In [1]: import numpy as np

In [2]: import numpy.linalg as la

In [3]: np.set_printoptions(suppress=True, linewidth=160)

In [4]: feats = np.load("dump.npy")

In [5]: feats
Out[5]: 
array([[ 3.471,  0.678, -0.349],
       [ 0.678,  3.124,  0.351],
       [-0.349,  0.351,  2.405]])

In [6]: x0 = np.array([0, 1, 4])

In [7]: feats @ np.eye(3)[2]
Out[7]: array([-0.349,  0.351,  2.405])

In [8]: w, evecs = la.eig(feats)

In [9]: np.round(np.sort(la.eigvals(feats @ feats)), 3)
Out[9]: array([ 3.998,  9.003, 15.999])

In [10]: np.round(feats @ evecs[:, 0] - w[0] * evecs[:, 0], 3) + 0
Out[10]: array([0., 0., 0.])

In [11]: round(float(np.prod(w)), 3)
Out[11]: 23.999

In [12]: w.round(3)
Out[12]: array([2., 4., 3.])

In [13]: np.round(np.sort(la.eigvals(feats.T)), 3)
Out[13]: array([2., 3., 4.])

In [14]: x0 = np.ones(3)

In [15]: for _ in range(6):
    ...:     x0 = feats @ x0
    ...:     x0 /= la.norm(x0)
    ...:     print(round(x0 @ feats @ x0, 3))
    ...: 
3.734
3.868
3.931
3.962
3.979
3.988

In [16]: np.round(la.eigvalsh(feats)[-1], 3)
Out[16]: np.float64(4.0)

In [17]: arr = np.load("sample8.npy")

In [18]: arr.round(3)
Out[18]: 
array([[ 3.037, -1.037,  0.481],
       [ 1.435,  0.565,  1.283],
       [ 4.088, -2.088, -0.044],
       [ 2.319, -0.319,  0.841],
       [ 1.515,  0.485,  1.242],
       [-1.594,  3.594,  2.797],
       [ 3.331, -1.331,  0.334],
       [ 3.791, -1.791,  0.104],
       [ 3.687, -1.687,  0.157],
       [ 4.483, -2.483, -0.242]])

In [19]: lab = arr[:, 0] > np.median(arr[:, 0])

In [20]: r0 = arr[lab].mean(axis=0) - arr[~lab].mean(axis=0)

In [21]: ((arr - arr.mean(axis=0)) @ r0 > 0).astype(int)
Out[21]: array([1, 0, 1, 0, 0, 0, 1, 1, 1, 1])
